% ipython --no-banner

In [1]: import numpy as np

In [2]: from numpy import linalg as LA

In [3]: np.set_printoptions(suppress=True, linewidth=120)

In [4]: feats = np.load("x.npy")

In [5]: feats
Out[5]: 
array([[3, 0, 0, 0, 0, 0, 0, 0, 0],
       [0, 0, 0, 0, 0, 0, 0, 0, 0],
       [0, 3, 2, 0, 0, 0, 0, 0, 0],
       [2, 2, 2, 1, 0, 0, 0, 0, 0],
       [3, 2, 1, 1, 2, 0, 0, 0, 0],
       [2, 1, 1, 2, 2, 3, 0, 0, 0],
       [1, 1, 1, 3, 3, 3, 1, 0, 0],
       [3, 3, 3, 3, 1, 0, 2, 2, 0],
       [0, 2, 1, 1, 3, 0, 1, 3, 0]])

In [6]: # looks like rank 8

In [7]: out = np.array([[3, 9, 4],
   ...:     [8, -9, -4],
   ...:     [-1, -9, -3],
   ...:     [-4, -2, -9],
   ...:     [-4, -2, 4],
   ...:     [-1, -5, 4],
   ...:     [-2, 3, 2],
   ...:     [6, -2, -4],
   ...:     [-8, 7, 8]])

In [8]: np.einsum("ij,ij->i", feats, feats)
Out[8]: array([ 9,  0, 13, 13, 19, 23, 31, 45, 25])

In [9]: out.T @ feats.T
Out[9]: 
array([[  9,   0,  22,  16,  12,  -6, -19,  22,  15],
       [ 27,   0, -45, -20,  -6, -23, -33, -33, -38],
       [ 12,   0, -18, -15,   0,   3,  -4, -36, -18]])

In [10]: np.einsum("ij->j", feats)
Out[10]: array([14, 14, 11, 11, 11,  6,  4,  5,  0])

In [11]: np.prod(np.diag(feats)), round(LA.det(feats), 1)
Out[11]: (np.int64(0), np.float64(0.0))

In [12]: np.round(np.sort(LA.eigvals(feats)), 1)
Out[12]: array([0., 0., 1., 1., 2., 2., 2., 3., 3.])

In [13]: feats @ feats
Out[13]: 
array([[ 9,  0,  0,  0,  0,  0,  0,  0,  0],
       [ 0,  0,  0,  0,  0,  0,  0,  0,  0],
       [ 0,  6,  4,  0,  0,  0,  0,  0,  0],
       [ 8,  8,  6,  1,  0,  0,  0,  0,  0],
       [17,  9,  6,  3,  4,  0,  0,  0,  0],
       [22, 14, 11, 10, 10,  9,  0,  0,  0],
       [25, 19, 15, 15, 15, 12,  1,  0,  0],
       [26, 25, 21, 16, 10,  6,  6,  4,  0],
       [21, 21, 17, 16, 12,  3,  7,  6,  0]])

In [14]: f = np.array([7, 8])

In [15]: np.array([np.convolve(row, f, "same") for row in feats])
Out[15]: 
array([[21, 24,  0,  0,  0,  0,  0,  0,  0],
       [ 0,  0,  0,  0,  0,  0,  0,  0,  0],
       [ 0, 21, 38, 16,  0,  0,  0,  0,  0],
       [14, 30, 30, 23,  8,  0,  0,  0,  0],
       [21, 38, 23, 15, 22, 16,  0,  0,  0],
       [14, 23, 15, 22, 30, 37, 24,  0,  0],
       [ 7, 15, 15, 29, 45, 45, 31,  8,  0],
       [21, 45, 45, 45, 31,  8, 14, 30, 16],
       [ 0, 14, 23, 15, 29, 24,  7, 29, 24]])

In [16]: np.convolve(feats[6], f)
Out[16]: array([ 7, 15, 15, 29, 45, 45, 31,  8,  0,  0])

In [17]: np.correlate(feats[6], feats[4], "full")
Out[17]: array([ 0,  0,  0,  0,  2,  3,  4, 10, 15, 17, 17, 19, 16, 11,  3,  0,  0])

In [18]: M = np.load("arr.npy")

In [19]: M
Out[19]: 
array([[0, 1, 0, 0, 0, 1, 0, 0, 0, 0],
       [1, 0, 0, 0, 0, 1, 0, 0, 0, 0],
       [0, 0, 0, 1, 1, 0, 0, 0, 0, 0],
       [0, 0, 1, 0, 1, 0, 0, 0, 0, 0],
       [0, 0, 1, 1, 0, 0, 0, 0, 0, 0],
       [1, 1, 0, 0, 0, 0, 0, 0, 0, 0],
       [0, 0, 0, 0, 0, 0, 0, 1, 1, 1],
       [0, 0, 0, 0, 0, 0, 1, 0, 1, 1],
       [0, 0, 0, 0, 0, 0, 1, 1, 0, 1],
       [0, 0, 0, 0, 0, 0, 1, 1, 1, 0]])

In [20]: f = np.array([2, -5, -4, -5, -5, -5, -5, 5, -4, 0])

In [21]: out = M + np.outer(f, np.eye(10)[1])

In [22]: LA.matrix_rank(out - M)
Out[22]: np.int64(1)

In [23]: np.allclose(M, M.T)
Out[23]: True

In [24]: (M + M.T) / 2
Out[24]: 
array([[0., 1., 0., 0., 0., 1., 0., 0., 0., 0.],
       [1., 0., 0., 0., 0., 1., 0., 0., 0., 0.],
       [0., 0., 0., 1., 1., 0., 0., 0., 0., 0.],
       [0., 0., 1., 0., 1., 0., 0., 0., 0., 0.],
       [0., 0., 1., 1., 0., 0., 0., 0., 0., 0.],
       [1., 1., 0., 0., 0., 0., 0., 0., 0., 0.],
       [0., 0., 0., 0., 0., 0., 0., 1., 1., 1.],
       [0., 0., 0., 0., 0., 0., 1., 0., 1., 1.],
       [0., 0., 0., 0., 0., 0., 1., 1., 0., 1.],
       [0., 0., 0., 0., 0., 0., 1., 1., 1., 0.]])

In [25]: np.round(np.sort(np.abs(LA.eigvals(M))), 1)
Out[25]: array([1., 1., 1., 1., 1., 1., 1., 2., 2., 3.])

In [26]: round(LA.det(M), 1)
Out[26]: np.float64(-12.0)

In [27]: np.allclose(M @ M.T, M.T @ M)
Out[27]: True

In [28]: np.trace(M)
Out[28]: np.int64(0)

In [29]: round(np.abs(LA.eigvals(M)).max(), 1)
Out[29]: np.float64(3.0)

In [30]: LA.matrix_power(M, 2)
Out[30]: 
array([[2, 1, 0, 0, 0, 1, 0, 0, 0, 0],
       [1, 2, 0, 0, 0, 1, 0, 0, 0, 0],
       [0, 0, 2, 1, 1, 0, 0, 0, 0, 0],
       [0, 0, 1, 2, 1, 0, 0, 0, 0, 0],
       [0, 0, 1, 1, 2, 0, 0, 0, 0, 0],
       [1, 1, 0, 0, 0, 2, 0, 0, 0, 0],
       [0, 0, 0, 0, 0, 0, 3, 2, 2, 2],
       [0, 0, 0, 0, 0, 0, 2, 3, 2, 2],
       [0, 0, 0, 0, 0, 0, 2, 2, 3, 2],
       [0, 0, 0, 0, 0, 0, 2, 2, 2, 3]])

In [31]: E = np.load("m.npy")

In [32]: E
Out[32]: 
array([[-1,  0,  0,  0,  0,  0,  0],
       [ 0, -2,  0,  0,  0,  0,  0],
       [ 0,  0,  0,  0,  0,  0,  0],
       [ 0,  0,  0,  1,  0,  0,  0],
       [ 0,  0,  0,  0,  2,  0,  0],
       [ 0,  0,  0,  0,  0, -1,  0],
       [ 0,  0,  0,  0,  0,  0,  1]])

In [33]: # triangular

In [34]: rng = np.random.default_rng(1031)

In [35]: labels = rng.permutation(7)

In [36]: labels
Out[36]: array([5, 1, 2, 4, 6, 3, 0])

In [37]: out = E[labels][:, labels]

In [38]: out
Out[38]: 
array([[-1,  0,  0,  0,  0,  0,  0],
       [ 0, -2,  0,  0,  0,  0,  0],
       [ 0,  0,  0,  0,  0,  0,  0],
       [ 0,  0,  0,  2,  0,  0,  0],
       [ 0,  0,  0,  0,  1,  0,  0],
       [ 0,  0,  0,  0,  0,  1,  0],
       [ 0,  0,  0,  0,  0,  0, -1]])

In [39]: np.allclose(out, E)
Out[39]: False

In [40]: LA.matrix_rank(E - E[0, 0] * np.eye(7))
Out[40]: np.int64(5)

In [41]: np.prod(np.diag(E)), round(float(LA.det(E)), 1)
Out[41]: (np.int64(0), 0.0)

In [42]: E @ E
Out[42]: 
array([[1, 0, 0, 0, 0, 0, 0],
       [0, 4, 0, 0, 0, 0, 0],
       [0, 0, 0, 0, 0, 0, 0],
       [0, 0, 0, 1, 0, 0, 0],
       [0, 0, 0, 0, 4, 0, 0],
       [0, 0, 0, 0, 0, 1, 0],
       [0, 0, 0, 0, 0, 0, 1]])

In [43]: np.round(np.sort(LA.eigvals(E)), 1)
Out[43]: array([-2., -1., -1.,  0.,  1.,  1.,  2.])

In [44]: E.T @ E
Out[44]: 
array([[1, 0, 0, 0, 0, 0, 0],
       [0, 4, 0, 0, 0, 0, 0],
       [0, 0, 0, 0, 0, 0, 0],
       [0, 0, 0, 1, 0, 0, 0],
       [0, 0, 0, 0, 4, 0, 0],
       [0, 0, 0, 0, 0, 1, 0],
       [0, 0, 0, 0, 0, 0, 1]])

In [45]: rank = LA.matrix_rank(E)

In [46]: rank
Out[46]: np.int64(6)

In [47]: N = LA.svd(E)[2][rank:].T

In [48]: np.allclose(E @ N, 0)
Out[48]: True

In [49]: N[:, 0] / N[np.abs(N[:, 0]).round(6).argmax(), 0]
Out[49]: array([0., 0., 1., 0., 0., 0., 0.])

In [50]: A = np.load("dump.npy")

In [51]: A
Out[51]: 
array([[ 0,  0,  0,  0,  0,  0,  0,  0,  0],
       [ 2,  1, -2, -2,  2,  2,  0, -2,  2],
       [ 2, -1, -1, -3,  4,  2,  2, -2,  2],
       [ 2, -2,  0, -7,  6,  0,  1, -5,  5],
       [ 2,  1,  0, -1,  0,  2, -1, -2,  0],
       [ 2,  1, -2, -2,  2,  2,  0, -2,  2],
       [ 2, -1, -2, -3,  4,  4,  2, -2,  3],
       [ 0,  0,  0,  0,  0,  0,  0,  0,  0],
       [ 4, -3,  0,  0,  0,  0, -1, -4,  2],
       [ 4, -2,  0, -1,  0,  0,  3,  0,  2],
       [ 4, -3,  2,  0,  0,  4, -1, -4,  1],
       [ 0,  0,  0,  0,  0,  0,  0,  0,  0],
       [ 2, -2,  1,  2, -2,  2, -2, -2,  1],
       [ 0, -2,  0, -1,  2,  2,  2,  0,  1],
       [ 4, -6,  1, -3,  4,  2,  7,  0,  3],
       [ 5, -2,  0, -1, -4,  9,  2, -4,  2],
       [ 2,  0,  1, -5,  2,  0, -2, -5,  3],
       [-2,  0,  2, -2,  0,  0, -2, -1,  2],
       [ 2,  1,  0, -1,  0,  2, -1, -2,  0],
       [ 4, -2, -1, -5,  6,  6,  3, -4,  3],
       [ 2, -3,  0, -3,  4, -2,  3, -2,  1],
       [ 4, -2,  1, -1,  0,  6,  3,  0,  2],
       [ 4,  0, -1, -4,  4,  4,  1, -4,  2],
       [ 2, -1,  1,  1, -2,  2,  2,  2,  1],
       [ 2, -1, -1, -2,  2, -2,  1, -2,  1],
       [ 6, -2, -2, -2,  2,  2, -1, -6,  4],
       [ 2, -1, -1, -2,  2, -2,  1, -2,  1],
       [ 0, -1,  3, -1, -2,  2,  0,  1,  3],
       [ 2, -3, -1, -3,  4,  0,  3, -2,  2],
       [ 2, -5,  0, -4,  6,  0,  5, -2,  2],
       [ 0, -2,  1, -1,  2,  0,  2,  0,  0],
       [-1,  0, -2, -3,  0,  3,  3, -2,  0],
       [ 6, -2,  2,  2, -4,  6, -1, -2,  2]])

In [52]: # row 5 repeats row 1

In [53]: P = A @ LA.solve(A.T @ A, A.T)

In [54]: np.round(LA.eigvalsh(P), 1) + 0
Out[54]: 
array([0., 0., 0., 0., 0., 0., 0., 0., 0., 0., 0., 0., 0., 0., 0., 0., 0., 0., 0., 0., 0., 0., 0., 0., 1., 1., 1., 1.,
       1., 1., 1., 1., 1.])

In [55]: round(float(np.trace(P)), 1)
Out[55]: 9.0

In [56]: np.round(np.diag(P), 1)
Out[56]: 
array([0. , 0.2, 0.2, 0.4, 0.2, 0.2, 0.3, 0. , 0.3, 0.3, 0.4, 0. , 0.3, 0.2, 0.4, 0.6, 0.5, 0.3, 0.2, 0.3, 0.2, 0.3,
       0.3, 0.2, 0.1, 0.4, 0.1, 0.4, 0.3, 0.3, 0.2, 0.6, 0.3])

In [57]: T = np.stack([A, 5 * A, A[::-1]])

In [58]: T.shape
Out[58]: (3, 33, 9)

In [59]: (T @ A.T).shape
Out[59]: (3, 33, 33)

In [60]: LA.matrix_rank(T.reshape(3, -1))
Out[60]: np.int64(2)

In [61]: LA.matrix_rank(T)
Out[61]: array([9, 9, 9])

In [62]: labels = A[:, 0] > np.median(A[:, 0])

In [63]: f = A[labels].mean(axis=0) - A[~labels].mean(axis=0)

In [64]: np.argsort(-np.abs(f).round(6), kind="stable")
Out[64]: array([0, 5, 1, 7, 8, 4, 6, 3, 2])

In [65]: round(float((((A - A.mean(axis=0)) @ f > 0) == labels).mean()), 1)
Out[65]: 0.9

In [66]: J = np.loadtxt("sample15.csv", delimiter=",")

In [67]: J.round(1) + 0
Out[67]: 
array([[ 0.5,  0. ,  0.5, -0.7,  0.3, -0.1],
       [ 0.3,  0.6, -0.1,  0.4,  0.6, -0.2],
       [-0.5, -0.4, -0.1, -0.1,  0.6, -0.5],
       [ 0.4, -0.4,  0.3,  0.5, -0.2, -0.5],
       [ 0.5, -0.2, -0.8, -0.2,  0. , -0.2],
       [-0.2,  0.6,  0. , -0.3, -0.4, -0.6]])

In [68]: np.round(LA.pinv(J), 1) + 0
Out[68]: 
array([[ 0.5,  0.3, -0.5,  0.4,  0.5, -0.2],
       [ 0. ,  0.6, -0.4, -0.4, -0.2,  0.6],
       [ 0.5, -0.1, -0.1,  0.3, -0.8,  0. ],
       [-0.7,  0.4, -0.1,  0.5, -0.2, -0.3],
       [ 0.3,  0.6,  0.6, -0.2,  0. , -0.4],
       [-0.1, -0.2, -0.5, -0.5, -0.2, -0.6]])

In [69]: np.round(LA.norm(J, axis=0), 1)
Out[69]: array([1., 1., 1., 1., 1., 1.])

In [70]: np.round(LA.svd(J, compute_uv=False), 1)
Out[70]: array([1., 1., 1., 1., 1., 1.])

In [71]: np.round(J[:, 0] @ J[:, 3], 1)
Out[71]: np.float64(0.0)

In [72]: vec = np.array([-4, 4, 2, 4, 1, 0])

In [73]: np.round(LA.inv(J), 1) + 0
Out[73]: 
array([[ 0.5,  0.3, -0.5,  0.4,  0.5, -0.2],
       [ 0. ,  0.6, -0.4, -0.4, -0.2,  0.6],
       [ 0.5, -0.1, -0.1,  0.3, -0.8,  0. ],
       [-0.7,  0.4, -0.1,  0.5, -0.2, -0.3],
       [ 0.3,  0.6,  0.6, -0.2,  0. , -0.4],
       [-0.1, -0.2, -0.5, -0.5, -0.2, -0.6]])

In [74]: np.round(LA.norm(vec), 1), np.round(LA.norm(J @ vec), 1)
Out[74]: (np.float64(7.3), np.float64(7.3))

In [75]: vec = np.array([2, 1, 1, 1, 1, 0])

In [76]: np.round(np.einsum("ij,j->i", J, vec), 1)
Out[76]: array([ 1.1,  2.1, -1.1,  0.9, -0.3, -0.5])

In [77]: (J @ vec).argmax()
Out[77]: np.int64(1)

In [78]: q, V = LA.qr(J[:, :2])[0], LA.qr(J[:, 2:])[0]

In [79]: sigma = LA.svd(q.T @ V, compute_uv=False)

In [80]: sigma.round(1) + 0
Out[80]: array([0., 0.])

In [81]: np.round(LA.norm(q @ q.T - V @ V.T, 2), 1)
Out[81]: np.float64(1.0)

In [82]: vec = np.array([1, 5, 4, 1, 2, 4])

In [83]: rhs = J @ vec

In [84]: rhs.round(1)
Out[84]: array([ 1.9,  3.9, -3.8, -2.5, -4.7, -1.1])

In [85]: np.round(LA.solve(J.T, J[3]), 1) + 0
Out[85]: array([0., 0., 0., 1., 0., 0.])

In [86]: F = np.load("case9.npy")

In [87]: F
Out[87]: 
array([[-1.2,  0.1, -1.8, -0.7, -0.2],
       [-2.7,  1.4, -0.5,  0.2, -0.2],
       [ 1.5, -0.6, -0.7,  0. ,  1.2],
       [-5.7,  0.7, -1.2,  0.7,  0.3],
       [ 0. , -0.7,  0.2,  3.6,  0.1]])

In [88]: labels = rng.permutation(5)

In [89]: labels
Out[89]: array([0, 2, 4, 3, 1])

In [90]: out = F[labels][:, labels]

In [91]: round(float(np.trace(out)), 1)
Out[91]: 0.3

In [92]: np.round(np.sort(np.abs(LA.eigvals(out))), 1)
Out[92]: array([1.1, 2.1, 2.1, 2.9, 3. ])

In [93]: out = np.array([[-2, -1], [-1, 2]])

In [94]: cent = np.kron(out, F)

In [95]: round(float(LA.norm(cent, 2)), 1), round(float(LA.norm(out, 2) * LA.norm(F, 2)), 1)
Out[95]: (15.4, 15.4)

In [96]: LA.matrix_rank(cent)
Out[96]: np.int64(10)

In [97]: f = np.array([3, 1, 3])

In [98]: np.round(np.correlate(F[3], F[2], "full"), 1)
Out[98]: array([-6.8,  0.8,  2.6,  3.8, -7.8,  1.3, -2.4,  0.9,  0.4])

In [99]: np.round(np.polyval(f, F[3]), 1)
Out[99]: array([94.8,  5.2,  6.1,  5.2,  3.6])

In [100]: np.round(np.cross(F[3, :3], F[2, :3]), 1)
Out[100]: array([-1.2, -5.8,  2.4])

In [101]: np.round(np.convolve(F[3], f), 1)
Out[101]: array([-17.1,  -3.6, -20. ,   3. ,  -2. ,   2.4,   0.9])
